% python3 -q
>>> import numpy as np
>>> np.set_printoptions(suppress=True, linewidth=140)
>>> tidy = lambda a: np.round(a, 2) + 0
>>> m1 = np.array([[-1, 1, 2, 0, -1, 0, 1, -1, -1],
...     [1, -1, -2, -2, -1, -1, 0, 1, 1],
...     [1, 1, -1, -1, 1, 0, -1, 0, -1],
...     [-2, -1, -2, -1, -1, -1, -2, 2, 0],
...     [1, 1, -2, -1, -1, -2, 1, -1, 0],
...     [-2, 0, -1, 2, 0, 0, 1, -1, 0],
...     [1, -2, 1, 2, -1, 1, -2, -1, 2]])
>>> m1[-1] = m1[0] + 2 * m1[1]
>>> print(m1)
[[-1  1  2  0 -1  0  1 -1 -1]
 [ 1 -1 -2 -2 -1 -1  0  1  1]
 [ 1  1 -1 -1  1  0 -1  0 -1]
 [-2 -1 -2 -1 -1 -1 -2  2  0]
 [ 1  1 -2 -1 -1 -2  1 -1  0]
 [-2  0 -1  2  0  0  1 -1  0]
 [ 1 -1 -2 -4 -3 -2  1  1  1]]
>>> # rank 6
>>> Uu, sigma, VT = np.linalg.svd(m1)
>>> evecs = VT[:(sigma > 1e-8).sum()]
>>> rng = np.random.default_rng(603)
>>> x0 = m1[3] + 4 * m1[6] + rng.integers(2) * np.eye(9)[8]
>>> x0
array([  2.,  -5., -10., -17., -13.,  -9.,   2.,   6.,   4.])
>>> np.linalg.matrix_rank(np.vstack([m1, x0]))
np.int64(6)
>>> Uu, sigma, VT = np.linalg.svd(m1)
>>> print(np.argmax(sigma[:-1] / (sigma[1:] + 1e-6)) + 1)
6
>>> tidy(sigma)
array([8.05, 4.37, 3.69, 3.15, 2.42, 0.78, 0.  ])
>>> out = Uu[:, :6] @ np.diag(sigma[:6]) @ VT[:6]
>>> np.linalg.matrix_rank(out)
np.int64(6)
>>> np.linalg.matrix_rank(m1, rtol=0.05)
np.int64(6)
>>> tidy(out)
array([[-1.,  1.,  2.,  0., -1.,  0.,  1., -1., -1.],
       [ 1., -1., -2., -2., -1., -1.,  0.,  1.,  1.],
       [ 1.,  1., -1., -1.,  1.,  0., -1.,  0., -1.],
       [-2., -1., -2., -1., -1., -1., -2.,  2.,  0.],
       [ 1.,  1., -2., -1., -1., -2.,  1., -1.,  0.],
       [-2.,  0., -1.,  2.,  0.,  0.,  1., -1.,  0.],
       [ 1., -1., -2., -4., -3., -2.,  1.,  1.,  1.]])
>>> tidy(np.abs(m1 - out).max())
np.float64(0.0)
>>> F = np.load("case13.npy")
>>> F
array([[3, 2, 2, 1, 2, 3, 3, 1, 0, 1, 1, 1, 1, 2, 3, 2],
       [2, 3, 1, 1, 3, 3, 3, 3, 3, 2, 2, 0, 1, 1, 0, 3],
       [3, 1, 2, 2, 3, 3, 0, 0, 0, 3, 3, 1, 2, 2, 1, 1],
       [2, 3, 0, 0, 1, 3, 1, 2, 0, 0, 2, 0, 3, 2, 3, 1],
       [3, 2, 1, 0, 2, 1, 1, 0, 1, 1, 3, 2, 0, 1, 2, 1],
       [2, 3, 1, 3, 0, 0, 0, 3, 2, 1, 2, 3, 1, 2, 0, 2],
       [3, 0, 0, 2, 1, 2, 0, 1, 2, 1, 1, 1, 2, 1, 3, 3],
       [1, 0, 3, 3, 2, 3, 0, 3, 0, 2, 2, 0, 3, 1, 1, 2],
       [3, 3, 3, 3, 2, 0, 2, 0, 1, 0, 2, 0, 0, 1, 1, 3],
       [2, 2, 3, 2, 2, 3, 3, 1, 2, 1, 1, 3, 3, 3, 0, 2],
       [1, 0, 3, 3, 2, 3, 0, 3, 0, 2, 2, 0, 3, 1, 1, 2],
       [1, 3, 0, 1, 1, 2, 1, 1, 0, 0, 0, 3, 2, 3, 0, 3],
       [1, 2, 3, 2, 0, 0, 1, 1, 3, 0, 0, 1, 0, 2, 3, 0],
       [1, 3, 1, 1, 1, 0, 0, 0, 1, 0, 3, 1, 0, 3, 1, 3]])
>>> # row 10 repeats row 7
>>> out = F + rng.integers(-2, 3, (14, 13)) @ rng.integers(-2, 3, (13, 16))
>>> out
array([[  2,  -3,  11,  -5,  -4,  14,  11,   1,   3,   8,  -1,  -4,  -5,   4,  -7,  10],
       [  0,   2,   0,   6,   0,   6,   3,   6,   9,  -3,  -5,   5,   7,   6,  -5,   1],
       [  3,  -9,   0,  15,  -9,   8,   4,  -4,   8,   1,  13,   1,   5,  -2,  -9,   1],
       [-12,   8,   5,   2,  17,   0,  -5,   2,   7,   5,   2,   2,  -4,   2,   9,   6],
       [  8,  10,   2,   6, -13, -11,   1,   4, -10,  -6,   2,  -4,   8,  -1,   9,  -3],
       [  1,  -3,   4,  18, -16,   9,   4,   3,   3,  -5,   3,  -9,   9,  -4,  -7,   0],
       [ -1,   6,   5,  -7,   2,  -3, -11,   7,   7,   5,   9,  -1,  -5,  -6,   5,   6],
       [ -2,   7,   4,   1,  10,  -7,  -9,  -2,  -9,   0,   4,   6,  -2,  -2,  15,   6],
       [  4,  10,  -3,   0,  12,  -5,  -7,  -3,  -2,   3,   8,   5,  -5,  -7,  10,   1],
       [  9,  11,  -1,  -6,   3, -11,  -7,   1,   0,  10,  10,  14,  -1,   5,  12,   5],
       [ -2, -16,  14,  -7,   3,   9,  -1,  -5,   6,  15,   9,  -6,  -6,   3,   4,  12],
       [  9,   4, -14,  -9,   8,  -2,  -2,   1,  -3, -11,  -1,  14,   2,  -1,  -2,  -8],
       [ -4,   2,   0,   0,  23,  -6,   3,  -1,   1,   2,   3,   9,  -5,  12,   7,   7],
       [ -8,   1,  12,   4,   6, -11,   0,  -5,  -2,   2,   5,   0,   0,  11,   6,   3]])
>>> np.linalg.matrix_rank(out - F, tol=1e-8)
np.int64(13)
>>> np.linalg.lstsq(m1[:-1].T, m1[-1])[2]
np.int32(6)
>>> W0 = np.load("data.npy")
>>> print(W0)
[[ -0.58   8.09  10.54  17.87  21.7    0.75   8.39  10.59  -9.76 -11.23 -20.55]
 [  1.39   7.98  10.08  17.58  18.23  -1.57   9.8    8.33  -9.6  -10.01 -20.39]
 [ -0.04   8.25  10.6   21.92  19.     0.27   9.72   9.03 -10.19 -10.63 -19.58]
 [ -1.64  10.28  10.29  20.44  20.33  -0.86  11.2    9.28  -9.94  -9.73 -18.46]
 [  0.94  10.59  10.09  20.39  21.3    0.4    9.72  10.59 -11.14 -11.22 -19.05]
 [ -0.45  12.19   8.92  20.23  20.78  -1.05   9.57   9.84  -9.61  -7.39 -20.58]
 [  0.33   8.02   8.99  19.88  20.24  -0.61   9.28   9.34  -8.69  -9.84 -19.32]
 [  0.43   9.45   9.48  18.92  21.08   1.47   9.88   8.8  -10.4  -11.5  -19.06]
 [ -1.05  11.44   8.47  21.03  18.68   0.5   11.09  10.31  -9.37  -8.92 -20.44]
 [ -1.05  10.52   8.02  19.14  21.87  -1.13   9.22   8.14  -9.39  -8.86 -20.24]
 [  1.39  10.89   8.74  20.27  18.03   0.1   10.49   9.67  -9.55  -9.46 -19.99]
 [ -1.54   8.9   10.5   20.24  19.8   -0.82   9.51  11.04 -10.62 -11.13 -19.6 ]
 [ -1.1   10.71   9.27  20.81  18.89  -1.82  10.68   9.24  -8.95 -10.17 -18.74]
 [ -1.09   9.45   9.82  19.33  20.37   0.52  10.49  10.2   -8.92  -9.35 -19.91]
 [  1.57   9.91   9.2   18.58  18.36  -1.18   9.67  10.63 -11.19  -9.11 -20.81]
 [  0.06   9.94   9.15  19.15  18.     1.56  10.78  10.13  -9.78 -10.76 -19.12]
 [ -1.19   9.82   9.33  21.65  19.69  -1.33  10.99   8.46 -10.57  -9.81 -19.84]
 [  0.2    9.74   9.11  19.95  20.19   0.16   8.83   7.61 -10.27  -9.44 -20.4 ]
 [ -0.39  10.5    9.48  19.69  20.15  -0.07   9.94  10.94  -9.65 -12.06 -18.97]
 [ -0.81  10.47  11.27  19.77  19.87  -0.57  12.     9.53  -9.32  -8.19 -19.24]
 [ -0.04  12.32  10.49  18.74  21.32  -0.46   9.86   9.51  -8.69  -9.54 -19.58]
 [  0.8   10.26  10.63  21.62  19.83   0.49  10.88  10.11 -11.91  -9.89 -19.08]
 [ -1.21  10.91   9.23  19.58  20.75  -0.03  10.46  10.9   -9.8  -12.16 -19.41]]
>>> dist = np.linalg.norm(W0[:, None] - W0[None], axis=-1)
>>> print(dist.shape)
(23, 23)
>>> f, r1 = W0[5], W0[4]
>>> print(tidy(f @ f))
1829.44
>>> p = (f @ r1) / (f @ f) * f
>>> print(tidy(p))
[ -0.46  12.34   9.03  20.49  21.04  -1.06   9.69   9.96  -9.73  -7.48 -20.84]
>>> np.linalg.matrix_rank(np.outer(f, r1))
np.int64(1)
>>> X = np.load("out6.npy")
>>> X
array([[0., 1., 1., 1., 1., 1., 1., 1., 1., 1., 1.],
       [1., 0., 1., 1., 1., 1., 1., 1., 1., 1., 1.],
       [1., 1., 0., 1., 1., 1., 1., 1., 1., 1., 1.],
       [1., 1., 1., 0., 1., 1., 1., 1., 1., 1., 1.],
       [1., 1., 1., 1., 0., 1., 1., 1., 1., 1., 1.],
       [1., 1., 1., 1., 1., 0., 1., 1., 1., 1., 1.],
       [1., 1., 1., 1., 1., 1., 0., 1., 1., 1., 1.],
       [1., 1., 1., 1., 1., 1., 1., 0., 1., 1., 1.],
       [1., 1., 1., 1., 1., 1., 1., 1., 0., 1., 1.],
       [1., 1., 1., 1., 1., 1., 1., 1., 1., 0., 1.],
       [1., 1., 1., 1., 1., 1., 1., 1., 1., 1., 0.]])
>>> # equal to its transpose
>>> np.allclose(X @ X.T, X.T @ X)
True
>>> (X @ X)[0]
array([10.,  9.,  9.,  9.,  9.,  9.,  9.,  9.,  9.,  9.,  9.])
>>> X @ (-1.0) ** np.arange(11)
array([0., 2., 0., 2., 0., 2., 0., 2., 0., 2., 0.])
>>> out = np.linalg.inv(X)
>>> tidy(np.linalg.inv(out))
array([[0., 1., 1., 1., 1., 1., 1., 1., 1., 1., 1.],
       [1., 0., 1., 1., 1., 1., 1., 1., 1., 1., 1.],
       [1., 1., 0., 1., 1., 1., 1., 1., 1., 1., 1.],
       [1., 1., 1., 0., 1., 1., 1., 1., 1., 1., 1.],
       [1., 1., 1., 1., 0., 1., 1., 1., 1., 1., 1.],
       [1., 1., 1., 1., 1., 0., 1., 1., 1., 1., 1.],
       [1., 1., 1., 1., 1., 1., 0., 1., 1., 1., 1.],
       [1., 1., 1., 1., 1., 1., 1., 0., 1., 1., 1.],
       [1., 1., 1., 1., 1., 1., 1., 1., 0., 1., 1.],
       [1., 1., 1., 1., 1., 1., 1., 1., 1., 0., 1.],
       [1., 1., 1., 1., 1., 1., 1., 1., 1., 1., 0.]])
>>> f = np.array([0, 1, -3, -2, -1, -1, -2, -3, 1, 1, -3])
>>> out = X + np.outer(f, np.eye(11)[7])
>>> tidy(np.linalg.det(out) / np.linalg.det(X)), tidy(1 + np.linalg.solve(X, f)[7])
(np.float64(2.8), np.float64(2.8))
>>> np.linalg.matrix_rank(out - X)
np.int64(1)
>>> Xs = W0 - W0.mean(axis=0)
>>> evecs = np.linalg.svd(Xs)[2][:1]
>>> out = Xs - Xs @ evecs.T @ evecs
>>> tidy((Xs @ evecs.T).std(axis=0))
array([1.55])
>>> tidy(np.linalg.norm(out) / np.linalg.norm(Xs))
np.float64(0.88)
>>> E = np.load("layer17.npy")
>>> E
array([[-1,  0,  0,  0,  0,  0,  0,  0,  0,  0,  0,  0],
       [ 0,  0,  0,  0,  0,  0,  0,  0,  0,  0,  0,  0],
       [ 0,  0,  2,  0,  0,  0,  0,  0,  0,  0,  0,  0],
       [ 0,  0,  0, -1,  0,  0,  0,  0,  0,  0,  0,  0],
       [ 0,  0,  0,  0,  1,  0,  0,  0,  0,  0,  0,  0],
       [ 0,  0,  0,  0,  0, -2,  0,  0,  0,  0,  0,  0],
       [ 0,  0,  0,  0,  0,  0,  3,  0,  0,  0,  0,  0],
       [ 0,  0,  0,  0,  0,  0,  0, -3,  0,  0,  0,  0],
       [ 0,  0,  0,  0,  0,  0,  0,  0, -3,  0,  0,  0],
       [ 0,  0,  0,  0,  0,  0,  0,  0,  0,  2,  0,  0],
       [ 0,  0,  0,  0,  0,  0,  0,  0,  0,  0,  0,  0],
       [ 0,  0,  0,  0,  0,  0,  0,  0,  0,  0,  0, -2]])
>>> # column 10 repeats column 1
>>> tidy(np.linalg.det(E))
np.float64(0.0)
>>> np.linalg.matrix_rank(E - E[0, 0] * np.eye(12))
np.int64(10)
>>> [int(np.linalg.matrix_rank(np.linalg.matrix_power(E, p))) for p in range(1, 13)]
[10, 10, 10, 10, 10, 10, 10, 10, 10, 10, 10, 10]
>>> np.prod(np.diag(E)), tidy(np.linalg.det(E))
(np.int64(0), np.float64(0.0))
>>> print(E @ E)
[[1 0 0 0 0 0 0 0 0 0 0 0]
 [0 0 0 0 0 0 0 0 0 0 0 0]
 [0 0 4 0 0 0 0 0 0 0 0 0]
 [0 0 0 1 0 0 0 0 0 0 0 0]
 [0 0 0 0 1 0 0 0 0 0 0 0]
 [0 0 0 0 0 4 0 0 0 0 0 0]
 [0 0 0 0 0 0 9 0 0 0 0 0]
 [0 0 0 0 0 0 0 9 0 0 0 0]
 [0 0 0 0 0 0 0 0 9 0 0 0]
 [0 0 0 0 0 0 0 0 0 4 0 0]
 [0 0 0 0 0 0 0 0 0 0 0 0]
 [0 0 0 0 0 0 0 0 0 0 0 4]]
>>> E @ E.T
array([[1, 0, 0, 0, 0, 0, 0, 0, 0, 0, 0, 0],
       [0, 0, 0, 0, 0, 0, 0, 0, 0, 0, 0, 0],
       [0, 0, 4, 0, 0, 0, 0, 0, 0, 0, 0, 0],
       [0, 0, 0, 1, 0, 0, 0, 0, 0, 0, 0, 0],
       [0, 0, 0, 0, 1, 0, 0, 0, 0, 0, 0, 0],
       [0, 0, 0, 0, 0, 4, 0, 0, 0, 0, 0, 0],
       [0, 0, 0, 0, 0, 0, 9, 0, 0, 0, 0, 0],
       [0, 0, 0, 0, 0, 0, 0, 9, 0, 0, 0, 0],
       [0, 0, 0, 0, 0, 0, 0, 0, 9, 0, 0, 0],
       [0, 0, 0, 0, 0, 0, 0, 0, 0, 4, 0, 0],
       [0, 0, 0, 0, 0, 0, 0, 0, 0, 0, 0, 0],
       [0, 0, 0, 0, 0, 0, 0, 0, 0, 0, 0, 4]])
>>> tidy(np.linalg.svd(E, compute_uv=False))
array([3., 3., 3., 2., 2., 2., 2., 1., 1., 1., 0., 0.])
>>> E.T @ E
array([[1, 0, 0, 0, 0, 0, 0, 0, 0, 0, 0, 0],
       [0, 0, 0, 0, 0, 0, 0, 0, 0, 0, 0, 0],
       [0, 0, 4, 0, 0, 0, 0, 0, 0, 0, 0, 0],
       [0, 0, 0, 1, 0, 0, 0, 0, 0, 0, 0, 0],
       [0, 0, 0, 0, 1, 0, 0, 0, 0, 0, 0, 0],
       [0, 0, 0, 0, 0, 4, 0, 0, 0, 0, 0, 0],
       [0, 0, 0, 0, 0, 0, 9, 0, 0, 0, 0, 0],
       [0, 0, 0, 0, 0, 0, 0, 9, 0, 0, 0, 0],
       [0, 0, 0, 0, 0, 0, 0, 0, 9, 0, 0, 0],
       [0, 0, 0, 0, 0, 0, 0, 0, 0, 4, 0, 0],
       [0, 0, 0, 0, 0, 0, 0, 0, 0, 0, 0, 0],
       [0, 0, 0, 0, 0, 0, 0, 0, 0, 0, 0, 4]])
>>> mat = np.loadtxt("w.csv", delimiter=",")
>>> mat
array([[0., 0., 0., 3., 0., 0., 0.],
       [0., 3., 0., 0., 0., 0., 0.],
       [0., 0., 0., 0., 0., 0., 0.],
       [0., 0., 7., 0., 0., 0., 0.],
       [0., 0., 0., 0., 0., 0., 4.],
       [7., 0., 0., 0., 0., 0., 0.],
       [0., 0., 0., 0., 1., 0., 0.]])
>>> Uu, sigma, VT = np.linalg.svd(mat)
>>> sigma
array([7., 7., 4., 3., 3., 1., 0.])
>>> out = Uu[:, :6] @ np.diag(sigma[:6]) @ VT[:6]
>>> out
array([[0., 0., 0., 3., 0., 0., 0.],
       [0., 3., 0., 0., 0., 0., 0.],
       [0., 0., 0., 0., 0., 0., 0.],
       [0., 0., 7., 0., 0., 0., 0.],
       [0., 0., 0., 0., 0., 0., 4.],
       [7., 0., 0., 0., 0., 0., 0.],
       [0., 0., 0., 0., 1., 0., 0.]])
>>> np.abs(mat - out).max()
np.float64(0.0)
>>> print(tidy(np.linalg.norm(mat - out, 2)), sigma[6])
0.0 0.0
>>> data = np.load("sample4.npy")
>>> data
array([[ 1.39,  2.19,  0.44,  2.1 ,  2.79, -2.43],
       [ 0.84, -1.57, -0.54,  0.14,  3.98,  2.38],
       [ 3.64,  0.87,  0.94, -0.34, -2.79, -1.48],
       [-2.05, -0.14,  2.7 ,  2.27, -0.14, -2.88],
       [ 0.67, -2.89, -0.99,  0.42,  2.14,  3.24],
       [-4.11,  0.67, -0.18,  1.09,  1.16,  2.26],
       [ 0.1 , -0.56, -1.16, -1.58,  4.54,  0.49],
       [ 1.57,  1.5 , -0.87, -1.61,  2.76, -3.05],
       [ 0.28,  1.42, -0.4 , -3.63, -2.16,  2.23],
       [-0.11,  3.76, -0.03, -1.01,  3.11,  0.42],
       [-0.95,  0.  ,  0.21,  4.49,  0.05,  1.97],
       [-1.76, -2.15,  3.64,  0.3 , -1.97, -0.26],
       [-2.26, -0.89,  1.19,  4.14, -0.52, -0.49],
       [-2.01, -2.39, -1.06,  3.53, -1.09, -0.68],
       [-1.23,  1.26, -2.4 ,  1.58,  3.54, -1.05],
       [ 0.37,  1.86, -0.16, -3.55,  2.96, -0.11],
       [-0.71, -4.52, -0.87, -1.8 , -0.26, -0.19],
       [ 1.09, -2.68, -0.98, -1.25,  3.67, -0.83],
       [ 0.17, -2.9 , -1.17,  3.36,  1.34, -1.46],
       [ 2.66, -2.13,  1.29, -2.29, -2.21,  1.27],
       [-3.02,  1.92, -2.12, -1.62, -0.58,  2.18],
       [ 2.54,  2.66,  0.91, -0.51, -2.86,  1.49],
       [-0.08, -0.86, -2.29,  3.57, -2.49,  0.13]])
>>> dist = np.linalg.norm(data[:, None] - data[None], axis=-1)
>>> np.flatnonzero(dist[12] < dist.mean() / 2)
array([10, 12, 13])
>>> np.linalg.matrix_rank(dist ** 2)
np.int64(8)
>>> (dist + 1e9 * np.eye(23)).round(6).argmin(axis=1)
array([ 7,  4, 21, 12,  1, 20, 17, 15, 21, 15, 12,  3, 13, 12,  0,  9, 17,  6, 13,  2,  5,  2, 13])
>>> print(tidy(np.linalg.norm(data, axis=1)))
[5.   5.   5.   5.   5.   5.   5.   5.   5.01 5.   5.   5.   5.   5.   5.   5.   5.   5.01 5.   5.   5.   5.   5.  ]
>>> dist[12].round(6).argsort(kind="stable")[:4]
array([12, 13, 10,  3])
>>> np.unravel_index(dist.round(6).argmax(), dist.shape)
(np.int64(8), np.int64(18))
